In [1]: import numpy as np

In [2]: np.set_printoptions(precision=1, suppress=True, linewidth=100, sign=" ")

In [3]: def tidy(a):
   ...:     return np.round(a, 1) + 0
   ...: 

In [4]: s = 3 * 0.9 ** np.arange(7)

In [5]: rng = np.random.default_rng(9349)

In [6]: feats = rng.normal(size=(32, 7)) * rng.permutation(s)

In [7]: tidy(feats)
Out[7]: 
array([[-1. ,  1.4, -3.6,  1.4,  2. ,  1.1,  1.8],
       [-1.2,  0.1, -4.1, -0.2, -2.5, -2.1,  4.5],
       [-1.5, -0.4,  2.5,  0.4, -0.6, -2. ,  0.7],
       [ 1.4,  1.7, -1.5,  0.4,  2.7,  0.7,  0.6],
       [-0.3,  0.4, -3.9,  4.1,  1.7,  0.6, -3.6],
       [-0.9,  1.9, -0.1, -0.4, -4.7,  1.3, -1.2],
       [-1.1,  1.7,  2.4,  1.1, -0.3,  2.7, -2.9],
       [-0.2, -3.1,  5.1,  4.6,  1.3, -0.3, -4.6],
       [-1. ,  3.2,  5.2,  0.9, -1. , -1.8, -0.1],
       [ 1.4, -1.5,  1. , -0.7,  0.2,  5.1,  2.1],
       [ 1.1, -1. , -2.5,  0.7, -2. ,  0.5,  7.4],
       [-1.1,  0.6,  1.7,  2.3,  3.1,  1. , -0.1],
       [-0.8, -1.1, -0.8,  5.3,  0. , -3.8, -1. ],
       [-2. ,  0.2,  3.3,  2.1,  0.9, -0.6,  1.5],
       [ 1.6,  0.9, -0.4,  0.3,  1.7,  1.3, -1.4],
       [-2.1,  0.4,  5. ,  0.2,  3.8, -1.5,  0.5],
       [ 0.8, -3. , -2.2, -1.4,  0.4, -1.7,  0.9],
       [-0.2,  4.1,  4.9,  1.8, -1.3, -1.9,  0.1],
       [-1.4,  1. ,  4.2,  0.8, -1.3, -1.8,  0.9],
       [-1.2,  1.7,  0.3,  0.5, -0.2,  1.5,  1.8],
       [ 0.7, -0.3,  3.8, -0.2, -4.5,  3.3, -0.5],
       [-1.1,  4. , -4.8,  0.3, -0.9, -0.4,  5.5],
       [ 2.3, -3.9,  3.5, -2. , -1.9, -0.2,  6.1],
       [-2. ,  2.7, -5.5, -2.8, -1.6, -0.9,  1.8],
       [-1.8,  1.9,  1.9,  3.8,  0. , -0.3,  0.4],
       [-1.1,  1. ,  1.2,  1.9,  0. ,  0. , -2.3],
       [ 1.8, -2. ,  0.1, -0.1, -2. ,  2.1,  1.4],
       [-1.9, -1.3, -1.6,  0.1, -2.4, -2.7,  1.9],
       [-1. ,  3.4,  1.9,  2.2,  2.9,  0.6, -2.5],
       [-2.4, -3.6,  6.5, -2.7,  2.8, -0.8,  0. ],
       [-1.8,  1.2,  2.7,  0.2,  3. , -3. ,  2.5],
       [-0.4, -0.1,  1.4,  2.8, -3. ,  0.4, -0.3]])

In [8]: d = np.linalg.norm(feats[:, None] - feats[None], axis=-1)

In [9]: tidy(np.linalg.norm(feats - feats.mean(axis=0), axis=1))
Out[9]: 
array([ 5.4,  7.1,  2.9,  4.5,  7.5,  5.6,  5. ,  8.6,  5.6,  6.3,  8.1,  3.9,  6.4,  3.4,  4.1,
        6. ,  5.6,  6. ,  4.1,  2.5,  6.6,  8.4,  8.6,  8.1,  3.7,  3.3,  4.7,  4.9,  5.7,  8.6,
        5.2,  3.7])

In [10]: tidy(d[:5, :5])
Out[10]: 
array([[  0. ,   6.5,   7.8,   3.7,   6.2],
       [  6.5,   0. ,   7.9,   8.2,  10.5],
       [  7.8,   7.9,   0. ,   6.9,   9.4],
       [  3.7,   8.2,   6.9,   0. ,   6.5],
       [  6.2,  10.5,   9.4,   6.5,   0. ]])

In [11]: d[15].round(6).argsort(kind="stable")[:4]
Out[11]: array([ 15,  30,  13,  11])

In [12]: tidy(np.linalg.norm(feats, axis=1))
Out[12]: 
array([ 5.1,  7. ,  3.7,  3.9,  7. ,  5.5,  5.2,  8.9,  6.6,  6. ,  8.2,  4.5,  6.7,  4.8,  3.2,
        6.8,  4.5,  7. ,  5.2,  3.2,  6.8,  8.5,  8.8,  7.5,  5. ,  3.6,  4.2,  4.9,  6. ,  8.8,
        6.1,  4.4])

In [13]: np.unravel_index(d.round(6).argmax(), d.shape)
Out[13]: (np.int64(7), np.int64(21))

In [14]: d.shape
Out[14]: (32, 32)

In [15]: C2 = np.cov(feats, rowvar=False)

In [16]: tidy(feats.std(axis=0))
Out[16]: array([ 1.3,  2.1,  3.2,  1.9,  2.2,  1.9,  2.6])

In [17]: tidy(np.linalg.eigvalsh(C2)[::-1])
Out[17]: array([ 12.9,   7.6,   4.9,   4.2,   3.4,   2. ,   0.8])

In [18]: np.argwhere(np.triu(np.abs(np.corrcoef(feats.T)) > 0.8, 1))
Out[18]: array([], shape=(0, 2), dtype=int64)

In [19]: np.argsort(-feats.std(axis=0).round(6), kind="stable")
Out[19]: array([ 2,  6,  4,  1,  5,  3,  0])

In [20]: tidy(np.polyfit(feats[:, 6], feats[:, 3], 1))
Out[20]: array([-0.4,  1.1])

In [21]: O, r_ = np.linalg.qr(feats)

In [22]: tidy(O.T @ O)
Out[22]: 
array([[ 1.,  0.,  0.,  0.,  0.,  0.,  0.],
       [ 0.,  1.,  0.,  0.,  0.,  0.,  0.],
       [ 0.,  0.,  1.,  0.,  0.,  0.,  0.],
       [ 0.,  0.,  0.,  1.,  0.,  0.,  0.],
       [ 0.,  0.,  0.,  0.,  1.,  0.,  0.],
       [ 0.,  0.,  0.,  0.,  0.,  1.,  0.],
       [ 0.,  0.,  0.,  0.,  0.,  0.,  1.]])

In [23]: np.trace(O @ O.T)
Out[23]: np.float64(7.0)

In [24]: data = np.array([[8.0, 1.0, 3.0, 1.0, 3.0, 1.0, 2.0, 2.0],
    ...:     [0.0, 1.0, -2.0, 0.0, 0.0, 2.0, -3.0, 1.0],
    ...:     [0.0, 2.0, 3.0, 1.0, 0.0, -2.0, 0.0, -2.0],
    ...:     [0.0, 0.0, -1.0, 1.0, 0.0, -2.0, -1.0, 2.0],
    ...:     [0.0, 1.0, 0.0, -1.0, -1.0, 1.0, -3.0, 2.0],
    ...:     [0.0, -3.0, 1.0, 2.0, 2.0, 2.0, 1.0, -3.0],
    ...:     [0.0, -1.0, 3.0, 0.0, 0.0, -3.0, 3.0, -1.0],
    ...:     [0.0, 0.0, 0.0, -2.0, -1.0, -2.0, 1.0, 2.0]])

In [25]: data
Out[25]: 
array([[ 8.,  1.,  3.,  1.,  3.,  1.,  2.,  2.],
       [ 0.,  1., -2.,  0.,  0.,  2., -3.,  1.],
       [ 0.,  2.,  3.,  1.,  0., -2.,  0., -2.],
       [ 0.,  0., -1.,  1.,  0., -2., -1.,  2.],
       [ 0.,  1.,  0., -1., -1.,  1., -3.,  2.],
       [ 0., -3.,  1.,  2.,  2.,  2.,  1., -3.],
       [ 0., -1.,  3.,  0.,  0., -3.,  3., -1.],
       [ 0.,  0.,  0., -2., -1., -2.,  1.,  2.]])

In [26]: f, v = data[1], data[0]

In [27]: f @ f
Out[27]: np.float64(19.0)

In [28]: pr = (f @ v) / (f @ f) * f

In [29]: np.outer(f, v)
Out[29]: 
array([[  0.,   0.,   0.,   0.,   0.,   0.,   0.,   0.],
       [  8.,   1.,   3.,   1.,   3.,   1.,   2.,   2.],
       [-16.,  -2.,  -6.,  -2.,  -6.,  -2.,  -4.,  -4.],
       [  0.,   0.,   0.,   0.,   0.,   0.,   0.,   0.],
       [  0.,   0.,   0.,   0.,   0.,   0.,   0.,   0.],
       [ 16.,   2.,   6.,   2.,   6.,   2.,   4.,   4.],
       [-24.,  -3.,  -9.,  -3.,  -9.,  -3.,  -6.,  -6.],
       [  8.,   1.,   3.,   1.,   3.,   1.,   2.,   2.]])

In [30]: tidy(np.linalg.det(data))
Out[30]: np.float64(-24.0)

In [31]: np.allclose(data @ data.T, data.T @ data)
Out[31]: False

In [32]: np.allclose(data, data.T)
Out[32]: False

In [33]: (data + data.T) / 2
Out[33]: 
array([[ 8. ,  0.5,  1.5,  0.5,  1.5,  0.5,  1. ,  1. ],
       [ 0.5,  1. ,  0. ,  0. ,  0.5, -0.5, -2. ,  0.5],
       [ 1.5,  0. ,  3. ,  0. ,  0. , -0.5,  1.5, -1. ],
       [ 0.5,  0. ,  0. ,  1. , -0.5,  0. , -0.5,  0. ],
       [ 1.5,  0.5,  0. , -0.5, -1. ,  1.5, -1.5,  0.5],
       [ 0.5, -0.5, -0.5,  0. ,  1.5,  2. , -1. , -2.5],
       [ 1. , -2. ,  1.5, -0.5, -1.5, -1. ,  3. ,  0. ],
       [ 1. ,  0.5, -1. ,  0. ,  0.5, -2.5,  0. ,  2. ]])

In [34]: np.trace(data)
Out[34]: np.float64(19.0)

In [35]: data @ data
Out[35]: 
array([[ 64.,  13.,  37.,   7.,  21.,  -3.,  12.,  18.],
       [  0.,  -6., -15.,   0.,   3.,  17.,  -9.,   4.],
       [  0.,  14.,   2.,   4.,  -2.,  -4., -11.,   0.],
       [  0.,   5.,  -9.,  -8.,  -6.,  -5.,  -4.,  15.],
       [  0.,   0.,  -9.,  -2.,   1.,  10.,  -5.,   1.],
       [  0.,  -6.,  12.,  11.,   5.,  -3.,   3., -10.],
       [  0.,  11.,  17.,  -1.,  -5., -21.,   8.,  -3.],
       [  0.,   4.,   3.,  -9.,  -5.,  -8.,   8.,   3.]])

In [36]: tidy(np.sort(np.abs(np.linalg.eigvals(data))))
Out[36]: array([ 0.1,  0.1,  0.7,  3.2,  3.2,  5. ,  5. ,  8. ])

In [37]: W0 = np.array([[2, 0, 1, 2, 2, 1, 3],
    ...:     [1, 2, 3, 3, 2, 2, 0],
    ...:     [3, 0, 0, 3, 1, 1, 3],
    ...:     [0, 3, 2, 1, 1, 1, 2],
    ...:     [1, 3, 2, 2, 3, 2, 0],
    ...:     [4, 4, 7, 8, 6, 5, 3]])

In [38]: W0
Out[38]: 
array([[ 2,  0,  1,  2,  2,  1,  3],
       [ 1,  2,  3,  3,  2,  2,  0],
       [ 3,  0,  0,  3,  1,  1,  3],
       [ 0,  3,  2,  1,  1,  1,  2],
       [ 1,  3,  2,  2,  3,  2,  0],
       [ 4,  4,  7,  8,  6,  5,  3]])

In [39]: rk = np.linalg.matrix_rank(W0)

In [40]: rk
Out[40]: np.int64(5)

In [41]: ns = np.linalg.svd(W0)[2][rk:].T

In [42]: ns.shape
Out[42]: (7, 2)

In [43]: tidy(ns @ ns.T)
Out[43]: 
array([[ 0.5,  0.1,  0.3, -0.4, -0.1, -0.1, -0.1],
       [ 0.1,  0. ,  0. ,  0. ,  0. , -0.1,  0. ],
       [ 0.3,  0. ,  0.2, -0.2, -0.1, -0.1, -0.1],
       [-0.4,  0. , -0.2,  0.3,  0.2, -0.2,  0. ],
       [-0.1,  0. , -0.1,  0.2,  0.1, -0.2,  0. ],
       [-0.1, -0.1, -0.1, -0.2, -0.2,  0.9,  0.1],
       [-0.1,  0. , -0.1,  0. ,  0. ,  0.1,  0. ]])

In [44]: [int(np.linalg.matrix_rank(W0[:, :j + 1])) for j in range(7)]
Out[44]: [1, 2, 3, 4, 5, 5, 5]

In [45]: tidy(np.trace(np.linalg.pinv(W0) @ W0))
Out[45]: np.float64(5.0)

In [46]: np.allclose(W0[:-1].T @ np.linalg.lstsq(W0[:-1].T, W0[-1])[0], W0[-1])
Out[46]: True

In [47]: tidy(W0 @ np.linalg.pinv(W0) @ W0)
Out[47]: 
array([[ 2.,  0.,  1.,  2.,  2.,  1.,  3.],
       [ 1.,  2.,  3.,  3.,  2.,  2.,  0.],
       [ 3.,  0.,  0.,  3.,  1.,  1.,  3.],
       [ 0.,  3.,  2.,  1.,  1.,  1.,  2.],
       [ 1.,  3.,  2.,  2.,  3.,  2.,  0.],
       [ 4.,  4.,  7.,  8.,  6.,  5.,  3.]])

In [48]: M = np.load("dump.npy")

In [49]: M
Out[49]: 
array([[ 2, -1,  0,  0, -3,  0, -3],
       [-2, -3,  2,  0, -2,  3,  0],
       [-3, -3,  2, -1,  1,  1,  2],
       [ 1,  0, -3, -2, -1,  2,  2],
       [ 3,  1, -2, -3,  2,  1,  0],
       [ 1, -3,  2, -1, -1, -1, -3],
       [-2,  0,  1, -1,  0,  1, -2],
       [-2, -1, -1, -1,  1, -2,  0],
       [ 8,  8, -6,  0,  3, -9, -3]])

In [50]: x0 = np.array([-1, 2, 2, 0, 2, -1, 0])

In [51]: (M @ x0).argmax()
Out[51]: np.int64(8)

In [52]: C2 = M.T @ M

In [53]: C2
Out[53]: 
array([[100,  79, -65,  -5,  21, -75, -33],
       [ 79,  94, -67,   4,  34, -78, -18],
       [-65, -67,  63,   8, -24,  55,   8],
       [ -5,   4,   8,  17,  -5,  -6,  -1],
       [ 21,  34, -24,  -5,  30, -33,   3],
       [-75, -78,  55,  -6, -33, 102,  34],
       [-33, -18,   8,  -1,   3,  34,  39]])

In [54]: np.diag(C2)
Out[54]: array([ 100,   94,   63,   17,   30,  102,   39])

In [55]: np.allclose(C2, C2.T)
Out[55]: True

In [56]: np.linalg.matrix_rank(C2)
Out[56]: np.int64(7)

In [57]: np.linalg.cond(C2) > 100
Out[57]: np.True_

In [58]: tidy(np.linalg.norm(C2, 2) / np.linalg.norm(C2))
Out[58]: np.float64(1.0)

In [59]: np.linalg.matrix_rank(C2, rtol=0.1)
Out[59]: np.int64(3)

In [60]: A = np.array([[4.0, 1.8, 5.4],
    ...:     [3.2, 0.4, 7.4],
    ...:     [2.7, 0.1, 6.4],
    ...:     [3.7, -1.3, 4.0],
    ...:     [3.1, 1.6, 5.9],
    ...:     [3.2, 0.0, 6.5],
    ...:     [5.1, -0.2, 5.2],
    ...:     [2.6, 0.1, 3.8],
    ...:     [1.6, 0.7, 7.6],
    ...:     [4.2, -0.5, 6.7],
    ...:     [2.3, 0.2, 6.9],
    ...:     [2.8, 0.5, 7.5],
    ...:     [2.9, -0.3, 6.6],
    ...:     [4.6, 0.3, 6.7],
    ...:     [2.9, -1.2, 5.4],
    ...:     [3.8, 0.4, 4.1],
    ...:     [2.8, 0.4, 5.6],
    ...:     [3.2, -1.4, 6.6]])

In [61]: A
Out[61]: 
array([[ 4. ,  1.8,  5.4],
       [ 3.2,  0.4,  7.4],
       [ 2.7,  0.1,  6.4],
       [ 3.7, -1.3,  4. ],
       [ 3.1,  1.6,  5.9],
       [ 3.2,  0. ,  6.5],
       [ 5.1, -0.2,  5.2],
       [ 2.6,  0.1,  3.8],
       [ 1.6,  0.7,  7.6],
       [ 4.2, -0.5,  6.7],
       [ 2.3,  0.2,  6.9],
       [ 2.8,  0.5,  7.5],
       [ 2.9, -0.3,  6.6],
       [ 4.6,  0.3,  6.7],
       [ 2.9, -1.2,  5.4],
       [ 3.8,  0.4,  4.1],
       [ 2.8,  0.4,  5.6],
       [ 3.2, -1.4,  6.6]])

In [62]: w1 = np.array([[0, 0, 3], [-3, -2, 1], [-1, 0, 1]])

In [63]: beta = np.array([0, -2, 0])

In [64]: hid = np.maximum(A @ w1 + beta, 0)

In [65]: tidy((hid > 0).mean(axis=0))
Out[65]: array([ 0. ,  0.2,  1. ])

In [66]: basis = np.array([[5, 5], [4, 1], [3, 5]])

In [67]: w1 @ basis
Out[67]: 
array([[  9,  15],
       [-20, -12],
       [ -2,   0]])

In [68]: O, r_ = np.linalg.qr(A)

In [69]: tidy(O)
Out[69]: 
array([[-0.3, -0.5,  0.2],
       [-0.2, -0.1, -0.2],
       [-0.2,  0. , -0.2],
       [-0.3,  0.4,  0.2],
       [-0.2, -0.4,  0. ],
       [-0.2,  0. , -0.1],
       [-0.4,  0.1,  0.4],
       [-0.2,  0. ,  0.1],
       [-0.1, -0.2, -0.5],
       [-0.3,  0.2,  0. ],
       [-0.2,  0. , -0.3],
       [-0.2, -0.1, -0.3],
       [-0.2,  0.1, -0.2],
       [-0.3, -0.1,  0.1],
       [-0.2,  0.4, -0.1],
       [-0.3, -0.1,  0.3],
       [-0.2, -0.1, -0.1],
       [-0.2,  0.4, -0.2]])

In [70]: tidy(O.T @ O)
Out[70]: 
array([[ 1.,  0.,  0.],
       [ 0.,  1.,  0.],
       [ 0.,  0.,  1.]])

In [71]: np.allclose(r_.T @ r_, A.T @ A)
Out[71]: True

In [72]: tidy(np.trace(O @ O.T))
Out[72]: np.float64(3.0)

In [73]: tidy(O @ r_)
Out[73]: 
array([[ 4. ,  1.8,  5.4],
       [ 3.2,  0.4,  7.4],
       [ 2.7,  0.1,  6.4],
       [ 3.7, -1.3,  4. ],
       [ 3.1,  1.6,  5.9],
       [ 3.2,  0. ,  6.5],
       [ 5.1, -0.2,  5.2],
       [ 2.6,  0.1,  3.8],
       [ 1.6,  0.7,  7.6],
       [ 4.2, -0.5,  6.7],
       [ 2.3,  0.2,  6.9],
       [ 2.8,  0.5,  7.5],
       [ 2.9, -0.3,  6.6],
       [ 4.6,  0.3,  6.7],
       [ 2.9, -1.2,  5.4],
       [ 3.8,  0.4,  4.1],
       [ 2.8,  0.4,  5.6],
       [ 3.2, -1.4,  6.6]])
